% python3 -q
>>> import numpy as np
>>> np.set_printoptions(precision=1, suppress=True, linewidth=200, sign=" ")
>>> feats = np.loadtxt("dump.csv", delimiter=",")
>>> print(feats)
[[ 4.  5.  2.  4.  0.  2.]
 [-1.  0. -3. -1. -5. -3.]
 [11. 12.  9. 11.  7.  9.]]
>>> def softmax(z):
...     e = np.exp(z - z.max(axis=-1, keepdims=True))
...     return e / e.sum(axis=-1, keepdims=True)
... 
>>> print(np.round(softmax(feats[1]), 1) + 0)
[ 0.2  0.5  0.   0.2  0.   0. ]
>>> print(softmax(feats).sum(axis=1))
[ 1.  1.  1.]
>>> print(np.round(softmax(feats[1] + -3), 1) + 0)
[ 0.2  0.5  0.   0.2  0.   0. ]
>>> S = feats @ feats.T / np.sqrt(6)
>>> print(softmax(S).round(6).argmax(axis=1))
[ 2  1  2]
>>> print(np.round(softmax(S)[1] @ feats, 1) + 0)
[-1.  0. -3. -1. -5. -3.]
>>> print(np.round(softmax(S), 1) + 0)
[[ 0.  0.  1.]
 [ 0.  1.  0.]
 [ 0.  0.  1.]]
>>> U, sig, vt = np.linalg.svd(feats)
>>> print(sig.round(1) + 0)
[ 26.    5.7   0. ]
>>> out = U[:, :2] @ np.diag(sig[:2]) @ vt[:2]
>>> print(round(float(np.linalg.norm(feats - out, 2)), 1), round(float(sig[2]), 1))
0.0 0.0
>>> print(np.linalg.matrix_rank(out))
2
>>> print(np.argsort(-np.linalg.norm(feats, axis=0).round(6), kind="stable")[:3])
[ 1  0  3]
>>> print(round(np.linalg.norm(feats, 2) / np.linalg.norm(feats), 1))
1.0
>>> print(np.linalg.matrix_rank(feats, rtol=0.1))
2
>>> print(np.linalg.cond(feats) > 100)
True
>>> print(np.round(feats @ np.linalg.pinv(feats) @ feats, 1) + 0)
[[ 4.  5.  2.  4.  0.  2.]
 [-1.  0. -3. -1. -5. -3.]
 [11. 12.  9. 11.  7.  9.]]
>>> print(np.allclose(feats[:-1].T @ np.linalg.lstsq(feats[:-1].T, feats[-1])[0], feats[-1]))
True
>>> print(np.abs(np.diag(np.linalg.qr(feats)[1])) > 1e-9)
[ True  True False]
>>> print(np.linalg.lstsq(feats[:-1].T, feats[-1])[2])
2
>>> U, sig, vt = np.linalg.svd(feats)
>>> vecs = vt[:(sig > 1e-8).sum()]
>>> rng = np.random.default_rng(14)
>>> x0 = feats[1] + -1 * feats[2] + rng.integers(2) * np.eye(6)[4]
>>> print(x0)
[-12. -12. -12. -12. -12. -12.]
>>> print(np.allclose(vecs.T @ vecs @ x0, x0))
True
